% ipython --no-banner

In [1]: import numpy as np

In [2]: np.set_printoptions(suppress=True, linewidth=200)

In [3]: data = np.load("dump.npy")

In [4]: data.round(3)
Out[4]: 
array([[-0.26 , -0.288, -0.365],
       [-0.728, -0.279,  0.625],
       [ 0.364, -0.91 ,  0.002],
       [-0.52 , -0.103, -0.691]])

In [5]: round(float(data[:, 0] @ data[:, 1]), 3)
Out[5]: -0.0

In [6]: np.round(data.T @ data, 3) + 0
Out[6]: 
array([[1., 0., 0.],
       [0., 1., 0.],
       [0., 0., 1.]])

In [7]: np.round(data @ data.T, 3)
Out[7]: 
array([[ 0.284,  0.042,  0.167,  0.417],
       [ 0.042,  0.998, -0.01 , -0.024],
       [ 0.167, -0.01 ,  0.961, -0.097],
       [ 0.417, -0.024, -0.097,  0.758]])

In [8]: np.round(np.linalg.norm(data, axis=0), 3)
Out[8]: array([1., 1., 1.])

In [9]: other = np.array([[1, 1, 2], [3, 1, 3], [0, 2, 1]])

In [10]: np.linalg.matrix_rank(data @ other)
Out[10]: np.int64(3)

In [11]: Q, vecs = np.linalg.qr(data[:, :2])[0], np.linalg.qr(data[:, 2:])[0]

In [12]: sig = np.linalg.svd(Q.T @ vecs, compute_uv=False)

In [13]: round(float(np.linalg.norm(Q @ Q.T - vecs @ vecs.T, 2)), 3)
Out[13]: 1.0

In [14]: (sig > 0.9).sum()
Out[14]: np.int64(0)

In [15]: np.degrees(np.arccos(sig.clip(0, 1)))
Out[15]: array([90.])

In [16]: C2 = data.T @ data

In [17]: np.round(np.linalg.svd(data, compute_uv=False) ** 2, 3)
Out[17]: array([1., 1., 1.])

In [18]: np.allclose(C2, C2.T)
Out[18]: True

In [19]: np.trace(C2), round(float((data ** 2).sum()), 3)
Out[19]: (np.float64(3.0), 3.0)

In [20]: C2.round(3) + 0
Out[20]: 
array([[1., 0., 0.],
       [0., 1., 0.],
       [0., 0., 1.]])

In [21]: np.round(np.linalg.eigvalsh(C2)[::-1], 3)
Out[21]: array([1., 1., 1.])

In [22]: print(np.round(np.diag(C2), 3))
[1. 1. 1.]

In [23]: C = np.array([[0, 1, 0], [2, 1, 0]])

In [24]: rng = np.random.default_rng(26688)

In [25]: A = rng.normal(size=(23, 2)) @ C + np.array([1, 4, 4])

In [26]: print(A.round(3))
[[ 2.285  3.726  4.   ]
 [ 3.047  6.268  4.   ]
 [ 0.425  4.2    4.   ]
 [-2.495  2.242  4.   ]
 [-0.619  3.21   4.   ]
 [-0.415  3.125  4.   ]
 [ 2.749  5.283  4.   ]
 [-3.16   1.973  4.   ]
 [-2.511  3.637  4.   ]
 [ 1.541  3.932  4.   ]
 [ 1.759  4.966  4.   ]
 [ 3.588  4.747  4.   ]
 [ 0.669  3.779  4.   ]
 [ 2.706  5.062  4.   ]
 [ 2.772  5.553  4.   ]
 [ 3.591  3.097  4.   ]
 [ 1.464  4.547  4.   ]
 [-0.586  1.791  4.   ]
 [-1.342  5.385  4.   ]
 [-0.93   2.24   4.   ]
 [-2.94   3.93   4.   ]
 [ 2.887  5.641  4.   ]
 [ 0.774  2.792  4.   ]]

In [27]: P = A @ np.linalg.solve(A.T @ A, A.T)

In [28]: np.round(np.linalg.eigvalsh(P), 3) + 0
Out[28]: array([0., 0., 0., 0., 0., 0., 0., 0., 0., 0., 0., 0., 0., 0., 0., 0., 0., 0., 0., 0., 1., 1., 1.])

In [29]: np.round(P @ A[:, 0], 3)
Out[29]: array([ 2.285,  3.047,  0.425, -2.495, -0.619, -0.415,  2.749, -3.16 , -2.511,  1.541,  1.759,  3.588,  0.669,  2.706,  2.772,  3.591,  1.464, -0.586, -1.342, -0.93 , -2.94 ,  2.887,  0.774])

In [30]: np.linalg.matrix_rank(np.eye(23) - P)
Out[30]: np.int64(20)

In [31]: other = np.c_[A[:, :1] @ np.array([[0]]), np.array([5, 5, 0, 5, 1, 0, 5, 5, 4, 3, 4, 4, 2, 1, 2, 0, 2, 4, 1, 1, 2, 4, 0])]

In [32]: other
Out[32]: 
array([[0., 5.],
       [0., 5.],
       [0., 0.],
       [0., 5.],
       [0., 1.],
       [0., 0.],
       [0., 5.],
       [0., 5.],
       [0., 4.],
       [0., 3.],
       [0., 4.],
       [0., 4.],
       [0., 2.],
       [0., 1.],
       [0., 2.],
       [0., 0.],
       [0., 2.],
       [0., 4.],
       [0., 1.],
       [0., 1.],
       [0., 2.],
       [0., 4.],
       [0., 0.]])

In [33]: np.round(np.linalg.norm(other - A @ np.linalg.lstsq(A, other)[0], axis=0), 3)
Out[33]: array([0.   , 8.719])

In [34]: np.linalg.matrix_rank(other)
Out[34]: np.int64(1)

In [35]: np.round(np.linalg.lstsq(A, other[:, 0])[0], 3)
Out[35]: array([0., 0., 0.])

In [36]: np.linalg.matrix_rank(np.c_[A, other])
Out[36]: np.int64(4)

In [37]: C = np.array([[-0.7, -1.4, -1.0, 2.4]])

In [38]: F = np.array([[1],
    ...:     [-2],
    ...:     [1],
    ...:     [-2],
    ...:     [-1],
    ...:     [0],
    ...:     [0],
    ...:     [0],
    ...:     [-1],
    ...:     [1],
    ...:     [-1],
    ...:     [-1],
    ...:     [0],
    ...:     [0],
    ...:     [-1],
    ...:     [0],
    ...:     [-2],
    ...:     [-2],
    ...:     [1],
    ...:     [2],
    ...:     [1],
    ...:     [-2],
    ...:     [0],
    ...:     [2],
    ...:     [1],
    ...:     [1],
    ...:     [0],
    ...:     [-2]]) @ C + 0.02 * rng.normal(size=(28, 4))

In [39]: F.round(3) + 0
Out[39]: 
array([[-0.68 , -1.447, -0.99 ,  2.387],
       [ 1.395,  2.813,  1.995, -4.795],
       [-0.705, -1.411, -1.014,  2.389],
       [ 1.391,  2.82 ,  1.989, -4.824],
       [ 0.677,  1.415,  1.   , -2.406],
       [ 0.025,  0.016, -0.013, -0.009],
       [-0.02 ,  0.002,  0.   , -0.016],
       [-0.002,  0.014,  0.001,  0.026],
       [ 0.667,  1.397,  0.975, -2.418],
       [-0.669, -1.437, -0.981,  2.426],
       [ 0.704,  1.409,  1.026, -2.388],
       [ 0.659,  1.391,  1.024, -2.423],
       [ 0.005, -0.012,  0.009, -0.036],
       [ 0.007,  0.003, -0.006, -0.014],
       [ 0.697,  1.393,  0.991, -2.39 ],
       [-0.014,  0.006, -0.002, -0.017],
       [ 1.379,  2.761,  2.017, -4.791],
       [ 1.406,  2.79 ,  1.982, -4.808],
       [-0.711, -1.403, -1.012,  2.37 ],
       [-1.398, -2.807, -2.013,  4.83 ],
       [-0.704, -1.396, -1.017,  2.41 ],
       [ 1.397,  2.821,  1.998, -4.804],
       [-0.005, -0.023,  0.015,  0.044],
       [-1.365, -2.799, -1.991,  4.821],
       [-0.71 , -1.394, -1.024,  2.392],
       [-0.675, -1.399, -1.009,  2.407],
       [ 0.041,  0.01 ,  0.004, -0.006],
       [ 1.405,  2.81 ,  2.014, -4.782]])

In [40]: x0 = np.array([-2, 2, -2, -1])

In [41]: h = np.maximum(F @ x0, 0)

In [42]: np.round(F.T @ h, 3)
Out[42]: array([  36.537,   73.708,   52.597, -126.295])

In [43]: np.flatnonzero(h > 1e-9)
Out[43]: array([ 1,  3,  4,  5,  6,  7,  8, 10, 11, 13, 14, 15, 16, 17, 21, 27])

In [44]: C = F[[8, 23]].astype(float)

In [45]: for _ in range(7):
    ...:     z = np.linalg.norm(F[:, None] - C, axis=-1).argmin(axis=1)
    ...:     C = np.array([F[z == j].mean(axis=0) for j in range(2)])
    ...: 

In [46]: print(z)
[1 0 1 0 0 0 0 0 0 1 0 0 0 0 0 0 0 0 1 1 1 0 0 1 1 1 0 0]

In [47]: np.abs(C[1] - C[0]).argmax()
Out[47]: np.int64(3)

In [48]: C.round(3)
Out[48]: 
array([[ 0.622,  1.255,  0.896, -2.15 ],
       [-0.846, -1.722, -1.228,  2.937]])

In [49]: np.bincount(z)
Out[49]: array([19,  9])

In [50]: other = np.array([[-2, -7], [-8, 0], [4, -1], [-9, 4]])

In [51]: np.round(other.T @ C.T, 3)
Out[51]: 
array([[ 11.655, -15.879],
       [-13.85 ,  18.9  ]])

In [52]: np.round(np.einsum("ik,kj->ij", C, other), 3)
Out[52]: 
array([[ 11.655, -13.85 ],
       [-15.879,  18.9  ]])

In [53]: np.round(np.einsum("ik,kj->ji", C, other), 3)
Out[53]: 
array([[ 11.655, -15.879],
       [-13.85 ,  18.9  ]])
